% ipython --no-banner

In [1]: import numpy as np

In [2]: np.set_printoptions(suppress=True, linewidth=100)

In [3]: rd = lambda a: np.round(a, 1) + 0

In [4]: K = np.load("dump.npy")

In [5]: K
Out[5]: 
array([[ 1,  1, -1, -1, -1, -1,  1,  1],
       [ 1,  1, -1, -1,  1,  1, -1, -1],
       [ 1,  1,  1,  1,  1,  1,  1,  1],
       [ 1,  1,  1,  1, -1, -1, -1, -1],
       [ 1, -1, -1,  1, -1,  1,  1, -1],
       [ 1, -1, -1,  1,  1, -1, -1,  1],
       [ 1, -1,  1, -1, -1,  1, -1,  1]])

In [6]: A2 = K[0, 0] * K[1:] - np.outer(K[1:, 0], K[0])

In [7]: A2
Out[7]: 
array([[ 0,  0,  0,  0,  2,  2, -2, -2],
       [ 0,  0,  2,  2,  2,  2,  0,  0],
       [ 0,  0,  2,  2,  0,  0, -2, -2],
       [ 0, -2,  0,  2,  0,  2,  0, -2],
       [ 0, -2,  0,  2,  2,  0, -2,  0],
       [ 0, -2,  2,  0,  0,  2, -2,  0]])

In [8]: np.linalg.matrix_rank(A2), np.linalg.matrix_rank(K)
Out[8]: (np.int64(6), np.int64(7))

In [9]: K[:, 0] / K[0, 0]
Out[9]: array([1., 1., 1., 1., 1., 1., 1.])

In [10]: rd(np.linalg.norm(A2[4] - A2[5]))
Out[10]: np.float64(4.0)

In [11]: np.linalg.norm(A2, axis=2)
AxisError: axis 2 is out of bounds for array of dimension 2


In [12]: rd(np.linalg.norm(A2, axis=0))
Out[12]: array([0. , 3.5, 3.5, 4. , 3.5, 4. , 4. , 3.5])

In [13]: K.reshape(2, -1)
Out[13]: 
array([[ 1,  1, -1, -1, -1, -1,  1,  1,  1,  1, -1, -1,  1,  1, -1, -1,  1,  1,  1,  1,  1,  1,
         1,  1,  1,  1,  1,  1],
       [-1, -1, -1, -1,  1, -1, -1,  1, -1,  1,  1, -1,  1, -1, -1,  1,  1, -1, -1,  1,  1, -1,
         1, -1, -1,  1, -1,  1]])

In [14]: K.ravel(order="F")
Out[14]: 
array([ 1,  1,  1,  1,  1,  1,  1,  1,  1,  1,  1, -1, -1, -1, -1, -1,  1,  1, -1, -1,  1, -1, -1,
        1,  1,  1,  1, -1, -1,  1,  1, -1, -1,  1, -1, -1,  1,  1, -1,  1, -1,  1,  1, -1,  1, -1,
        1, -1, -1,  1, -1,  1, -1, -1,  1,  1])

In [15]: blk = K.reshape(7, 2, -1)

In [16]: blk.sum(axis=1)
Out[16]: 
array([[ 0,  0,  0,  0],
       [ 2,  2, -2, -2],
       [ 2,  2,  2,  2],
       [ 0,  0,  0,  0],
       [ 0,  0,  0,  0],
       [ 2, -2, -2,  2],
       [ 0,  0,  0,  0]])

In [17]: np.einsum("ihd,jhd->hij", blk, blk).shape
Out[17]: (2, 7, 7)

In [18]: blk.transpose(1, 0, 2)
Out[18]: 
array([[[ 1,  1, -1, -1],
        [ 1,  1, -1, -1],
        [ 1,  1,  1,  1],
        [ 1,  1,  1,  1],
        [ 1, -1, -1,  1],
        [ 1, -1, -1,  1],
        [ 1, -1,  1, -1]],

       [[-1, -1,  1,  1],
        [ 1,  1, -1, -1],
        [ 1,  1,  1,  1],
        [-1, -1, -1, -1],
        [-1,  1,  1, -1],
        [ 1, -1, -1,  1],
        [-1,  1, -1,  1]]])

In [19]: np.swapaxes(blk, 1, 2)[3]
Out[19]: 
array([[ 1, -1],
       [ 1, -1],
       [ 1, -1],
       [ 1, -1]])
